>>> import numpy as np
>>> import numpy.linalg as la
>>> np.set_printoptions(precision=3, suppress=True, linewidth=160, floatmode="fixed")
>>> K = np.load("mat.npy")
>>> print(K)
[[-4 -5 -3  2  1  1  3]
 [ 5 -3  0  2 -5 -3  1]
 [-5 -1  1 -3  4  3  1]
 [-4 -5  2 -4  3  4 -3]
 [-4  0  2  5  0 -5  3]
 [-3 -4 -4  5  1  4  5]
 [ 3  5  4 -3 -2  1 -2]]
>>> rng = np.random.default_rng(1220)
>>> lab = rng.permutation(7)
>>> print(lab)
[4 0 3 5 1 2 6]
>>> B = K[lab][:, lab]
>>> print(B)
[[ 0 -4  5 -5  0  2  3]
 [ 1 -4  2  1 -5 -3  3]
 [ 3 -4 -4  4 -5  2 -3]
 [ 1 -3  5  4 -4 -4  5]
 [-5  5  2 -3 -3  0  1]
 [ 4 -5 -3  3 -1  1  1]
 [-2  3 -3  1  5  4 -2]]
>>> B = la.inv(K)
>>> print(round(float(la.cond(K)), 3))
19.034
>>> print(round(float(la.slogdet(K)[0]), 3))
1.0
>>> print(np.round(K @ B, 3) + 0)
[[1.000 0.000 0.000 0.000 0.000 0.000 0.000]
 [0.000 1.000 0.000 0.000 0.000 0.000 0.000]
 [0.000 0.000 1.000 0.000 0.000 0.000 0.000]
 [0.000 0.000 0.000 1.000 0.000 0.000 0.000]
 [0.000 0.000 0.000 0.000 1.000 0.000 0.000]
 [0.000 0.000 0.000 0.000 0.000 1.000 0.000]
 [0.000 0.000 0.000 0.000 0.000 0.000 1.000]]
>>> print((np.abs(B) > 1e-9).astype(int))
[[1 1 1 1 1 1 1]
 [1 1 1 1 1 1 1]
 [1 1 1 1 1 1 1]
 [1 1 1 1 1 1 1]
 [1 1 1 1 1 1 1]
 [1 1 1 1 1 1 1]
 [1 1 1 1 1 1 1]]
>>> M = np.load("data.npy")
>>> print(M)
[[-1  0  0  0  0  2  1  0  0  0]
 [ 0 -4  1  0  0  0  0  0 -4  2]
 [ 0  5  1  0  0  0  0  0  5  4]
 [ 2  0  0  1  0 -1 -1  0  0  0]
 [ 0  0  0  0  4  0  0 -2  0  0]
 [ 5  0  0  2  0 -4  1  0  0  0]
 [ 1  0  0  3  0  3  2  0  0  0]
 [ 0  0  0  0  3  0  0  0  0  0]
 [ 0 -4  0  0  0  0  0  0  3  0]
 [ 0 -5 -1  0  0  0  0  0  5 -5]]
>>> lab = rng.permutation(10)
>>> print(lab)
[1 5 9 2 4 8 3 6 7 0]
>>> B = M[lab][:, lab]
>>> print(B)
[[-4  0  2  1  0 -4  0  0  0  0]
 [ 0 -4  0  0  0  0  2  1  0  5]
 [-5  0 -5 -1  0  5  0  0  0  0]
 [ 5  0  4  1  0  5  0  0  0  0]
 [ 0  0  0  0  4  0  0  0 -2  0]
 [-4  0  0  0  0  3  0  0  0  0]
 [ 0 -1  0  0  0  0  1 -1  0  2]
 [ 0  3  0  0  0  0  3  2  0  1]
 [ 0  0  0  0  3  0  0  0  0  0]
 [ 0  2  0  0  0  0  0  1  0 -1]]
>>> print(round(float(la.det(B)), 3), round(float(la.det(M[lab])), 3))
-13728.0 -13728.0
>>> print(np.allclose(B, M))
False
>>> B = np.array([[2, 3, -2],
...     [-3, 3, 0],
...     [3, 2, 2],
...     [1, -3, 0],
...     [0, -3, -3],
...     [-2, -3, -1],
...     [-1, -3, 3]])
>>> print(la.matrix_rank(np.vstack([K, B.T])))
7
>>> print(np.einsum("ij,ij->i", K, K))
[ 65  73  62  95  79 108  68]
>>> F = np.tril(np.array([[-9, 5, -4, -4, 0],
...     [5, 9, -8, -9, 2],
...     [-7, -8, 4, 8, -8],
...     [9, 3, 7, -4, -8],
...     [6, -9, -6, -7, 7]]), -1) + np.eye(5, dtype=int)
>>> print(F)
[[ 1  0  0  0  0]
 [ 5  1  0  0  0]
 [-7 -8  1  0  0]
 [ 9  3  7  1  0]
 [ 6 -9 -6 -7  1]]
>>> print(np.prod(np.diag(F)), round(la.det(F), 3))
1 1.0
>>> print(np.sort(la.eigvals(F)))
[1.000 1.000 1.000 1.000 1.000]
>>> print(F @ F)
[[  1   0   0   0   0]
 [ 10   1   0   0   0]
 [-54 -16   1   0   0]
 [-16 -50  14   1   0]
 [-54   9 -61 -14   1]]
>>> print(la.matrix_rank(F - F[0, 0] * np.eye(5)))
4
>>> W0 = np.loadtxt("arr.csv", delimiter=",")
>>> print(W0)
[[-1.708 -0.935 -1.190  1.947]
 [-1.139 -1.321  2.437 -0.143]
 [-1.367 -0.748 -1.178 -2.277]
 [ 1.708 -2.413 -0.508  0.030]]
>>> vec = np.array([2, 1, 2, 0])
>>> target = W0 @ vec
>>> b, lr = np.zeros(4), 1 / la.norm(W0, 2) ** 2
>>> for i in range(150):
...     b -= lr * W0.T @ (W0 @ b - target)
...     if i % 50 == 0: print(i, round(la.norm(W0 @ b - target), 3))
... 
0 0.0
50 0.0
100 0.0
>>> print(b.round(3) + 0)
[2.000 1.000 2.000 0.000]
>>> print(round(float(la.cond(W0)), 3))
1.0
>>> feats = np.load("out15.npy")
>>> print(feats)
[[  2.605  -3.449  -1.335   1.287]
 [ 23.207  -9.562  -9.505  28.063]
 [  7.289  -6.545  -9.820   3.771]
 [ 16.098  -7.286  -9.056  18.480]
 [ -1.828  -2.451   0.811  -4.769]
 [  8.366  -7.320   4.249   7.957]
 [ 29.785 -16.870 -19.579  28.369]
 [-13.112   4.249   1.427 -16.243]
 [  0.835   3.563 -11.596   4.360]
 [ 17.789  -7.211 -14.649  20.246]
 [  7.538  -1.921  -0.353  12.019]
 [-17.736   1.412  -7.617 -29.883]
 [  9.091  -8.703  -3.145   5.839]
 [ 37.295 -15.613 -22.748  42.330]
 [ -0.301  -3.911  -6.045  -5.452]
 [ -8.485  -0.160  -3.217 -14.573]
 [ 18.658 -14.615  -9.416  13.960]
 [ -3.957  -0.390   5.866  -4.825]
 [  6.244  -5.229  -5.312   4.580]
 [ 16.268  -9.453 -11.076  15.675]
 [ -1.318  -3.769   1.829  -5.245]
 [ -3.253  -1.731 -13.553  -9.700]
 [  5.970  -3.435   0.713   7.673]
 [-14.622  -0.036  -8.824 -26.467]
 [  0.386  -1.957   7.610   1.278]
 [ -1.751  -6.620  -9.937 -12.187]
 [ -6.642  -1.960  15.711  -9.174]
 [ -0.618   2.278   8.243   4.821]
 [ 15.477  -8.693 -19.881  13.185]
 [  2.069  -4.087  -7.952  -1.951]
 [ 11.466  -9.588 -14.282   6.357]
 [  6.315  -8.554 -11.846  -0.848]
 [ -3.256  -4.982  11.390  -7.915]
 [  1.264  -3.191  -6.100  -1.845]
 [ -2.243  -8.776  -8.971 -15.451]]
>>> q, V = la.qr(feats[:, :2])[0], la.qr(feats[:, 2:])[0]
>>> sig = la.svd(q.T @ V, compute_uv=False)
>>> print(sig)
[0.999 0.560]
>>> print((sig > 0.9).sum())
1
